$ python3 -q
>>> import numpy as np
>>> np.set_printoptions(suppress=True, linewidth=120)
>>> def rd(a):
...     return np.round(a, 1) + 0
... 
>>> E = np.loadtxt("a.csv", delimiter=",")
>>> E
array([[  0.4,   0.9,   0.5,  -1.7,  -0.6,  -0.6],
       [ -2.7,  -1.6,  -2. ,   4.8,   1.3,   1.2],
       [ -0.3,   0.1,   0.1,   0.3,   0.3,   0. ],
       [  5.4,   3.6,   3.6, -10. ,  -2.2,  -1.9],
       [ -3.2,  -2. ,  -1.8,   4.1,   0.9,   0.6],
       [  0.5,   0.8,   0.8,  -1. ,  -0.1,  -0.2],
       [  6. ,   4. ,   4.3,  -9.8,  -2.5,  -2.5],
       [  0.8,   1.2,   0.7,  -2. ,  -0.1,  -0.4],
       [ -2.1,  -1.8,  -1.5,   3.5,   1.5,   0.6],
       [ -0.5,   0. ,  -0.2,   0.5,  -0.1,   0.4],
       [ -0.7,  -0.3,   0.2,   1.1,   0.2,   0.1],
       [ -2.9,  -2.6,  -2.1,   5.2,   1.4,   1.4],
       [  3. ,   1.8,   1.7,  -4.5,  -0.8,  -0.4],
       [ -1.4,  -0.6,  -0.6,   1.2,   0.5,   0.2],
       [  0.2,   0.2,   0.4,  -0.5,  -0.2,   0.2],
       [ -2.5,  -1.6,  -1.5,   4.2,   0.9,   1.2],
       [ -1.9,  -1.5,  -1.6,   3.2,   0.7,   0.3],
       [ -2.4,  -1.8,  -1.9,   4.5,   1. ,   1.2],
       [ -0.3,   0. ,  -0.3,   0.7,   0.3,   0.1]])
>>> cov = E.T @ E
>>> rd(np.linalg.svd(E, compute_uv=False) ** 2)
array([631.6,   2.1,   1.5,   1.1,   0.9,   0.6])
>>> out = E / np.linalg.norm(E, axis=1, keepdims=True)
>>> cov = out @ out.T
>>> rd(np.degrees(np.arccos(np.clip(cov[14, 15], -1, 1))))
np.float64(145.5)
>>> rd(cov[14])
array([ 0.8, -0.9, -0.5,  0.9, -0.9,  0.9,  0.9,  0.8, -0.9, -0.5, -0.7, -0.8,  0.9, -0.8,  1. , -0.8, -0.9, -0.8,
       -0.9])
>>> (cov - 2 * np.eye(19)).round(6).argmax(axis=1)
array([ 7, 17, 10,  6, 16,  7,  3,  3, 11, 15, 15, 17,  3,  4, 12, 17,  4,  1,  1])
>>> rd(np.linalg.norm(out, axis=1))
array([1., 1., 1., 1., 1., 1., 1., 1., 1., 1., 1., 1., 1., 1., 1., 1., 1., 1., 1.])
>>> np.argwhere(np.triu(np.abs(cov) > 0.95, 1))
array([[ 0,  7],
       [ 0,  8],
       [ 0, 11],
       [ 0, 17],
       [ 1,  3],
       [ 1,  4],
       [ 1,  6],
       [ 1,  7],
       [ 1,  8],
       [ 1, 11],
       [ 1, 12],
       [ 1, 15],
       [ 1, 16],
       [ 1, 17],
       [ 1, 18],
       [ 3,  4],
       [ 3,  6],
       [ 3,  7],
       [ 3,  8],
       [ 3, 11],
       [ 3, 12],
       [ 3, 15],
       [ 3, 16],
       [ 3, 17],
       [ 4,  6],
       [ 4,  7],
       [ 4,  8],
       [ 4, 11],
       [ 4, 12],
       [ 4, 13],
       [ 4, 15],
       [ 4, 16],
       [ 4, 17],
       [ 5,  7],
       [ 5, 16],
       [ 6,  7],
       [ 6,  8],
       [ 6, 11],
       [ 6, 12],
       [ 6, 13],
       [ 6, 15],
       [ 6, 16],
       [ 6, 17],
       [ 7,  8],
       [ 7, 11],
       [ 7, 12],
       [ 7, 15],
       [ 7, 16],
       [ 7, 17],
       [ 8, 11],
       [ 8, 12],
       [ 8, 13],
       [ 8, 15],
       [ 8, 16],
       [ 8, 17],
       [11, 12],
       [11, 15],
       [11, 16],
       [11, 17],
       [12, 13],
       [12, 15],
       [12, 16],
       [12, 17],
       [13, 16],
       [15, 16],
       [15, 17],
       [16, 17]])
>>> D = np.linalg.norm(E[:, None] - E[None], axis=-1)
>>> rd(D[:5, :5])
array([[ 0. ,  8.4,  2.5, 10.7,  8. ],
       [ 8.4,  0. ,  6. , 19.1,  1.2],
       [ 2.5,  6. ,  0. , 13.2,  5.6],
       [10.7, 19.1, 13.2,  0. , 18.7],
       [ 8. ,  1.2,  5.6, 18.7,  0. ]])
>>> D.shape
(19, 19)
>>> np.flatnonzero(D[4] < D.mean() / 2)
array([ 1,  4,  8, 11, 15, 16, 17])
>>> D.mean(axis=1).argmax()
np.int64(6)
>>> rd(np.linalg.norm(E, axis=1))
array([ 2.2,  6.3,  0.5, 12.8,  6. ,  1.6, 13.4,  2.6,  5. ,  0.8,  1.4,  7.1,  6. ,  2.1,  0.8,  5.6,  4.4,  5.9,
        0.9])
>>> D[4].round(6).argsort(kind="stable")[:4]
array([ 4, 15, 17,  1])
>>> rd(np.linalg.norm(E - E.mean(axis=0), axis=1))
array([ 2.5,  6. ,  0.3, 13.1,  5.6,  1.9, 13.7,  2.9,  4.6,  0.6,  1.1,  6.8,  6.3,  1.8,  1. ,  5.2,  4.1,  5.6,
        0.6])
>>> idx = E[:, 3] > np.median(E[:, 3])
>>> f = E[idx].mean(axis=0) - E[~idx].mean(axis=0)
>>> rd(f)
array([-3.7, -2.8, -2.6,  6.3,  1.5,  1.3])
>>> np.argsort(-np.abs(f).round(6), kind="stable")
array([3, 0, 1, 2, 4, 5])
>>> rd((((E - E.mean(axis=0)) @ f > 0) == idx).mean())
np.float64(0.8)
>>> idx.astype(int)
array([0, 1, 0, 0, 1, 0, 0, 0, 1, 0, 1, 1, 0, 1, 0, 1, 1, 1, 0])
>>> ((E - E.mean(axis=0)) @ f > 0).astype(int)
array([0, 1, 1, 0, 1, 0, 0, 0, 1, 1, 1, 1, 0, 1, 0, 1, 1, 1, 1])
>>> feats = np.loadtxt("data.csv", delimiter=",")
>>> rd(feats)
array([[ 0.2,  0.1,  0.2, -0.1, -0.2,  0. ,  0.1,  0. , -0.2],
       [ 0.1,  0.4, -0.2,  0.1, -0.3,  0.2,  0. ,  0.1, -0.2],
       [ 0.2, -0.2,  0.5, -0.2,  0.1, -0.1,  0.2, -0.1, -0.2],
       [-0.1,  0.1, -0.2,  0.1,  0. ,  0. , -0.1,  0. ,  0.1],
       [-0.2, -0.3,  0.1,  0. ,  0.4,  0.1,  0.1,  0.3,  0.2],
       [ 0. ,  0.2, -0.1,  0. ,  0.1,  0.3,  0.1,  0.3, -0.1],
       [ 0.1,  0. ,  0.2, -0.1,  0.1,  0.1,  0.2,  0.2, -0.1],
       [ 0. ,  0.1, -0.1,  0. ,  0.3,  0.3,  0.2,  0.5,  0. ],
       [-0.2, -0.2, -0.2,  0.1,  0.2, -0.1, -0.1,  0. ,  0.3]])
>>> f, r1 = feats[4], feats[0]
>>> rd(f @ r1)
np.float64(-0.2)
>>> rd(f @ f)
np.float64(0.4)
>>> p = (f @ r1) / (f @ f) * f
>>> rd(p)
array([ 0.1,  0.1,  0. ,  0. , -0.2,  0. , -0.1, -0.1, -0.1])
>>> np.linalg.matrix_rank(np.outer(f, r1))
np.int64(1)
>>> (r1 - p) @ f
np.float64(0.0)
>>> W0 = np.load("run4.npy")
>>> W0
array([[ 0.,  0.,  0.,  0.,  2.,  2.,  3.],
       [ 0.,  0.,  0.,  0., -2., -3., -2.],
       [ 0.,  0.,  0.,  0.,  2., -2., -3.],
       [ 0.,  0.,  0.,  0.,  3., -3.,  0.],
       [ 2., -2.,  2.,  3.,  0.,  0.,  0.],
       [ 2., -3., -2., -3.,  0.,  0.,  0.],
       [ 3., -2., -3.,  0.,  0.,  0.,  0.]])
>>> np.trace(W0)
np.float64(0.0)
>>> (W0 + W0.T) / 2
array([[ 0.,  0.,  0.,  0.,  2.,  2.,  3.],
       [ 0.,  0.,  0.,  0., -2., -3., -2.],
       [ 0.,  0.,  0.,  0.,  2., -2., -3.],
       [ 0.,  0.,  0.,  0.,  3., -3.,  0.],
       [ 2., -2.,  2.,  3.,  0.,  0.,  0.],
       [ 2., -3., -2., -3.,  0.,  0.,  0.],
       [ 3., -2., -3.,  0.,  0.,  0.,  0.]])
>>> rd(np.linalg.matrix_power(W0, 2))
array([[ 17., -16.,  -9.,   0.,   0.,   0.,   0.],
       [-16.,  17.,   8.,   3.,   0.,   0.,   0.],
       [ -9.,   8.,  17.,  12.,   0.,   0.,   0.],
       [  0.,   3.,  12.,  18.,   0.,   0.,   0.],
       [  0.,   0.,   0.,   0.,  21.,  -3.,   4.],
       [  0.,   0.,   0.,   0.,  -3.,  26.,  18.],
       [  0.,   0.,   0.,   0.,   4.,  18.,  22.]])
>>> W0 @ W0
array([[ 17., -16.,  -9.,   0.,   0.,   0.,   0.],
       [-16.,  17.,   8.,   3.,   0.,   0.,   0.],
       [ -9.,   8.,  17.,  12.,   0.,   0.,   0.],
       [  0.,   3.,  12.,  18.,   0.,   0.,   0.],
       [  0.,   0.,   0.,   0.,  21.,  -3.,   4.],
       [  0.,   0.,   0.,   0.,  -3.,  26.,  18.],
       [  0.,   0.,   0.,   0.,   4.,  18.,  22.]])
